% ipython --no-banner

In [1]: import numpy as np

In [2]: np.set_printoptions(precision=1, suppress=True, linewidth=140)

In [3]: E = np.load("test13.npy")

In [4]: E
Out[4]: 
array([[ 0.8,  0.1, -0.3, -0.3],
       [ 0.1,  0.2, -0.3,  0.2],
       [-0.3, -0.3,  0.5, -0.3],
       [-0.3,  0.2, -0.3,  0.5]])

In [5]: left, sigma, Vt = np.linalg.svd(E)

In [6]: vecs = Vt[:(sigma > 1e-8).sum()]

In [7]: rng = np.random.default_rng(471859)

In [8]: vec = E[0] + -3 * E[2] + rng.integers(2) * np.eye(4)[0]

In [9]: vec
Out[9]: array([ 2.5,  1. , -1.9,  0.5])

In [10]: round(np.linalg.norm(vec - vecs.T @ vecs @ vec), 1)
Out[10]: np.float64(0.5)

In [11]: np.linalg.matrix_rank(np.vstack([E, vec]))
Out[11]: np.int64(3)

In [12]: np.allclose(vecs.T @ vecs @ vec, vec)
Out[12]: False

In [13]: rank = np.linalg.matrix_rank(E)

In [14]: rank
Out[14]: np.int64(2)

In [15]: null = np.linalg.svd(E)[2][rank:].T

In [16]: null @ null.T
Out[16]: 
array([[ 0.2, -0.1,  0.3,  0.3],
       [-0.1,  0.8,  0.3, -0.2],
       [ 0.3,  0.3,  0.5,  0.3],
       [ 0.3, -0.2,  0.3,  0.5]])

In [17]: null.shape
Out[17]: (4, 2)

In [18]: np.linalg.matrix_rank(E.T @ E), np.linalg.matrix_rank(E @ E.T)
Out[18]: (np.int64(2), np.int64(2))

In [19]: np.round(E @ null, 1) + 0
Out[19]: 
array([[0., 0.],
       [0., 0.],
       [0., 0.],
       [0., 0.]])

In [20]: [int(np.linalg.matrix_rank(E[:i])) for i in range(1, len(E) + 1)]
Out[20]: [1, 2, 2, 2]

In [21]: A2 = np.array([[3, 3]])

In [22]: m1 = A2.T @ A2

In [23]: m1
Out[23]: 
array([[9, 9],
       [9, 9]])

In [24]: z = rng.permutation(2)

In [25]: z
Out[25]: array([0, 1])

In [26]: A2 = m1[z][:, z]

In [27]: np.round(np.linalg.det(A2), 1), round(float(np.linalg.det(m1[z])), 1)
Out[27]: (np.float64(0.0), 0.0)

In [28]: np.trace(A2)
Out[28]: np.int64(18)

In [29]: A2
Out[29]: 
array([[9, 9],
       [9, 9]])

In [30]: np.sort(np.abs(np.linalg.eigvals(A2)))
Out[30]: array([ 0., 18.])

In [31]: np.linalg.lstsq(m1[:-1].T, m1[-1])[2]
Out[31]: np.int32(1)

In [32]: m1 @ np.linalg.pinv(m1) @ m1
Out[32]: 
array([[9., 9.],
       [9., 9.]])

In [33]: np.argsort(-np.linalg.norm(E, axis=0).round(6), kind="stable")[:3]
Out[33]: array([0, 2, 3])

In [34]: rank = np.linalg.matrix_rank(m1)

In [35]: rank
Out[35]: np.int64(1)

In [36]: null = np.linalg.svd(m1)[2][rank:].T

In [37]: np.round(m1 @ null, 1) + 0
Out[37]: 
array([[0.],
       [0.]])

In [38]: [int(np.linalg.matrix_rank(m1[:, :j + 1])) for j in range(2)]
Out[38]: [1, 1]

In [39]: null.shape
Out[39]: (2, 1)

In [40]: np.linalg.matrix_rank(m1.T @ m1), np.linalg.matrix_rank(m1 @ m1.T)
Out[40]: (np.int64(1), np.int64(1))

In [41]: null[:, 0] / null[np.abs(null[:, 0]).round(6).argmax(), 0]
Out[41]: array([ 1., -1.])

In [42]: vec = np.array([3, 2])

In [43]: np.sign((m1 @ vec).round(6))
Out[43]: array([1, 1])

In [44]: m1 @ vec
Out[44]: array([45, 45])

In [45]: m1 @ np.ones(2)
Out[45]: array([18., 18.])

In [46]: m1 @ (2 * vec)
Out[46]: array([90, 90])

In [47]: X = np.load("sample9.npy")

In [48]: X
Out[48]: 
array([[ -1. ,  -0.4,  -2.3],
       [  0.4,  -0.7,   0.5],
       [  0.1,  -0.5,  -1.4],
       [ -0.6,   1.1,   0. ],
       [ -0.5,   3. , -12.5],
       [ -0.8,   0.3,   0.3],
       [  1.8,   1.1,   0.5],
       [  1.7,   0.9,   1.5],
       [ -1.6,   0.3,  -1. ],
       [  0.9,   1.2,   0.7],
       [ -0.3,  -0.8,  -1.5],
       [ -0.8,   0.3,   2. ],
       [ -0.1,  -0.4,   0.1],
       [ -1.5,  -1. ,   0.4],
       [  0.8,  -0.1,  -0.4],
       [ -0.7,   2. ,   0.3],
       [ -1.5,  -2.5,   0.7],
       [  0.8,  -0.8,  -0.6],
       [ -2.2,   0.4,  -0.4],
       [  2. ,  -0.1,   0.8],
       [  1.5,   0.7,  -0.2],
       [  0.3,   0.4,   1.6],
       [  0.5,   1.5,  -1. ],
       [ -1.9,   0.2,  -0.7],
       [ -0.4,  -0.4,  -0.5],
       [ -1.3,  -1.1,   0. ]])

In [49]: # row 4 is much longer than the rest

In [50]: cent = X[[17, 25]].astype(float)

In [51]: for _ in range(3):
    ...:     z = np.linalg.norm(X[:, None] - cent, axis=-1).argmin(axis=1)
    ...:     cent = np.array([X[z == j].mean(axis=0) for j in range(2)])
    ...: 

In [52]: z
Out[52]: array([0, 1, 0, 1, 0, 1, 0, 0, 1, 0, 0, 1, 1, 1, 0, 1, 1, 0, 1, 0, 0, 1, 0, 1, 1, 1])

In [53]: cent[1] - cent[0]
Out[53]: array([-1.6, -0.6,  1.6])

In [54]: cent
Out[54]: 
array([[ 0.7,  0.5, -1.4],
       [-0.9, -0.1,  0.2]])

In [55]: C2 = cent.T @ cent

In [56]: np.allclose(C2, C2.T)
Out[56]: True

In [57]: round(float(np.trace(C2)), 1), round((cent ** 2).sum(), 1)
Out[57]: (3.5, np.float64(3.5))

In [58]: (cent @ cent.T).shape
Out[58]: (2, 2)

In [59]: Xs = (X - X.mean(axis=0)) / X.std(axis=0)

In [60]: Xs.std(axis=0)
Out[60]: array([1., 1., 1.])

In [61]: np.argwhere(np.abs(Xs) > 2)
Out[61]: 
array([[ 4,  1],
       [ 4,  2],
       [16,  1]])

In [62]: coef = np.linalg.lstsq(np.delete(Xs, 0, axis=1), Xs[:, 0])[0]

In [63]: coef
Out[63]: array([0.4, 0.3])

In [64]: Q, Rm = np.linalg.qr(X)

In [65]: Q.round(1) + 0
Out[65]: 
array([[-0.2,  0. , -0.2],
       [ 0.1, -0.1, -0.1],
       [ 0. , -0.1, -0.2],
       [-0.1,  0.2,  0.1],
       [-0.1,  0.6, -0.8],
       [-0.1,  0.1,  0.1],
       [ 0.3,  0.1,  0.1],
       [ 0.3,  0.1,  0.1],
       [-0.3,  0.1,  0. ],
       [ 0.2,  0.2,  0.1],
       [-0.1, -0.1, -0.2],
       [-0.1,  0.1,  0.3],
       [ 0. , -0.1,  0. ],
       [-0.3, -0.1,  0. ],
       [ 0.1,  0. , -0.1],
       [-0.1,  0.4,  0.3],
       [-0.3, -0.4, -0.1],
       [ 0.1, -0.2, -0.2],
       [-0.4,  0.1,  0.1],
       [ 0.3, -0.1,  0. ],
       [ 0.3,  0.1,  0. ],
       [ 0.1,  0.1,  0.2],
       [ 0.1,  0.3,  0. ],
       [-0.3,  0.1,  0.1],
       [-0.1, -0.1, -0.1],
       [-0.2, -0.2,  0. ]])

In [66]: np.trace(Q @ Q.T)
Out[66]: np.float64(3.0)

In [67]: np.round(Q.T @ Q, 1) + 0
Out[67]: 
array([[1., 0., 0.],
       [0., 1., 0.],
       [0., 0., 1.]])

In [68]: Q.shape, Rm.shape
Out[68]: ((26, 3), (3, 3))

In [69]: Rm
Out[69]: 
array([[ 6. ,  1.2,  2.3],
       [ 0. ,  5.5, -6.7],
       [ 0. ,  0. , 11.4]])
